$ ipython --no-banner

In [1]: import numpy as np

In [2]: np.set_printoptions(precision=2, suppress=True, linewidth=200, floatmode="fixed")

In [3]: rnd = lambda a: np.round(a, 2) + 0

In [4]: K = np.loadtxt("out1.csv", delimiter=",")

In [5]: rnd(K)
Out[5]: 
array([[0.15, 0.15, 0.08, 0.08, 0.15, 0.15, 0.08, 0.15],
       [0.08, 0.33, 0.00, 0.25, 0.08, 0.08, 0.00, 0.17],
       [0.14, 0.14, 0.21, 0.00, 0.14, 0.07, 0.21, 0.07],
       [0.08, 0.08, 0.08, 0.25, 0.08, 0.17, 0.00, 0.25],
       [0.00, 0.20, 0.20, 0.07, 0.20, 0.13, 0.20, 0.00],
       [0.16, 0.05, 0.16, 0.11, 0.05, 0.21, 0.16, 0.11],
       [0.06, 0.12, 0.19, 0.06, 0.12, 0.19, 0.12, 0.12],
       [0.10, 0.15, 0.05, 0.10, 0.15, 0.10, 0.15, 0.20]])

In [6]: rnd(np.linalg.norm(K) ** 2 / np.linalg.norm(K, 2) ** 2)
Out[6]: np.float64(1.29)

In [7]: rnd(np.linalg.norm(K[2], 1)), rnd(np.linalg.norm(K[2], np.inf))
Out[7]: (np.float64(1.0), np.float64(0.21))

In [8]: rnd(np.linalg.norm(K, axis=1))
Out[8]: array([0.37, 0.47, 0.40, 0.42, 0.43, 0.38, 0.38, 0.37])

In [9]: rnd(K[2] @ K[6])
Out[9]: np.float64(0.13)

In [10]: rnd(np.linalg.norm(K, 2))
Out[10]: np.float64(1.01)

In [11]: rnd(np.linalg.det(K))
Out[11]: np.float64(0.0)

In [12]: rnd(np.abs(np.linalg.eigvals(K)).max())
Out[12]: np.float64(1.0)

In [13]: rng = np.random.default_rng(7542)

In [14]: B = K + rng.integers(-2, 3, (8, 1)) @ rng.integers(-2, 3, (1, 8))

In [15]: rnd(B)
Out[15]: 
array([[ 4.15, -3.85,  2.08,  0.08, -1.85, -1.85, -1.92, -1.85],
       [ 0.08,  0.33,  0.00,  0.25,  0.08,  0.08,  0.00,  0.17],
       [ 2.14, -1.86,  1.21,  0.00, -0.86, -0.93, -0.79, -0.93],
       [ 0.08,  0.08,  0.08,  0.25,  0.08,  0.17,  0.00,  0.25],
       [ 2.00, -1.80,  1.20,  0.07, -0.80, -0.87, -0.80, -1.00],
       [ 2.16, -1.95,  1.16,  0.11, -0.95, -0.79, -0.84, -0.89],
       [ 0.06,  0.12,  0.19,  0.06,  0.12,  0.19,  0.12,  0.12],
       [-3.90,  4.15, -1.95,  0.10,  2.15,  2.10,  2.15,  2.20]])

In [16]: np.linalg.matrix_rank(B - K, tol=1e-8)
Out[16]: np.int64(1)

In [17]: np.abs(B - K).sum(axis=1)
Out[17]: array([18.00,  0.00,  9.00,  0.00,  9.00,  9.00,  0.00, 18.00])

In [18]: round(np.log10(np.linalg.cond(B)))
Out[18]: 2

In [19]: np.linalg.matrix_rank(B, rtol=0.1)
Out[19]: np.int64(1)

In [20]: rnd(np.linalg.norm(B, 2) / np.linalg.norm(B))
Out[20]: np.float64(1.0)

In [21]: B = np.linalg.inv(K)

In [22]: rnd(np.linalg.inv(B))
Out[22]: 
array([[0.15, 0.15, 0.08, 0.08, 0.15, 0.15, 0.08, 0.15],
       [0.08, 0.33, 0.00, 0.25, 0.08, 0.08, 0.00, 0.17],
       [0.14, 0.14, 0.21, 0.00, 0.14, 0.07, 0.21, 0.07],
       [0.08, 0.08, 0.08, 0.25, 0.08, 0.17, 0.00, 0.25],
       [0.00, 0.20, 0.20, 0.07, 0.20, 0.13, 0.20, 0.00],
       [0.16, 0.05, 0.16, 0.11, 0.05, 0.21, 0.16, 0.11],
       [0.06, 0.12, 0.19, 0.06, 0.12, 0.19, 0.12, 0.12],
       [0.10, 0.15, 0.05, 0.10, 0.15, 0.10, 0.15, 0.20]])

In [23]: rnd(np.linalg.slogdet(K)[0])
Out[23]: np.float64(-1.0)

In [24]: rnd(np.linalg.det(K) * np.linalg.det(B))
Out[24]: np.float64(1.0)

In [25]: feats = np.array([[0, 1, 0, 0, 0, 0, 0, 0],
    ...:     [1, 0, 0, 0, 0, 0, 0, 1],
    ...:     [0, 0, 0, 0, 0, 1, 0, 0],
    ...:     [0, 0, 0, 0, 0, 0, 1, 0],
    ...:     [0, 0, 0, 0, 0, 1, 0, 0],
    ...:     [0, 0, 1, 0, 1, 0, 1, 0],
    ...:     [0, 0, 0, 1, 0, 1, 0, 0],
    ...:     [0, 1, 0, 0, 0, 0, 0, 0]])

In [26]: feats
Out[26]: 
array([[0, 1, 0, 0, 0, 0, 0, 0],
       [1, 0, 0, 0, 0, 0, 0, 1],
       [0, 0, 0, 0, 0, 1, 0, 0],
       [0, 0, 0, 0, 0, 0, 1, 0],
       [0, 0, 0, 0, 0, 1, 0, 0],
       [0, 0, 1, 0, 1, 0, 1, 0],
       [0, 0, 0, 1, 0, 1, 0, 0],
       [0, 1, 0, 0, 0, 0, 0, 0]])

In [27]: feats.sum(axis=0)
Out[27]: array([1, 2, 1, 1, 1, 3, 2, 1])

In [28]: np.trace(feats @ feats @ feats) // 6
Out[28]: np.int64(0)

In [29]: feats @ feats
Out[29]: 
array([[1, 0, 0, 0, 0, 0, 0, 1],
       [0, 2, 0, 0, 0, 0, 0, 0],
       [0, 0, 1, 0, 1, 0, 1, 0],
       [0, 0, 0, 1, 0, 1, 0, 0],
       [0, 0, 1, 0, 1, 0, 1, 0],
       [0, 0, 0, 1, 0, 3, 0, 0],
       [0, 0, 1, 0, 1, 0, 2, 0],
       [1, 0, 0, 0, 0, 0, 0, 1]])

In [30]: Lm = np.diag(feats.sum(axis=1)) - feats

In [31]: np.linalg.matrix_rank(Lm)
Out[31]: np.int64(6)

In [32]: Lm
Out[32]: 
array([[ 1, -1,  0,  0,  0,  0,  0,  0],
       [-1,  2,  0,  0,  0,  0,  0, -1],
       [ 0,  0,  1,  0,  0, -1,  0,  0],
       [ 0,  0,  0,  1,  0,  0, -1,  0],
       [ 0,  0,  0,  0,  1, -1,  0,  0],
       [ 0,  0, -1,  0, -1,  3, -1,  0],
       [ 0,  0,  0, -1,  0, -1,  2,  0],
       [ 0, -1,  0,  0,  0,  0,  0,  1]])

In [33]: Lm @ np.ones(8)
Out[33]: array([0.00, 0.00, 0.00, 0.00, 0.00, 0.00, 0.00, 0.00])

In [34]: (np.linalg.eigvalsh(Lm) < 1e-8).sum()
Out[34]: np.int64(2)
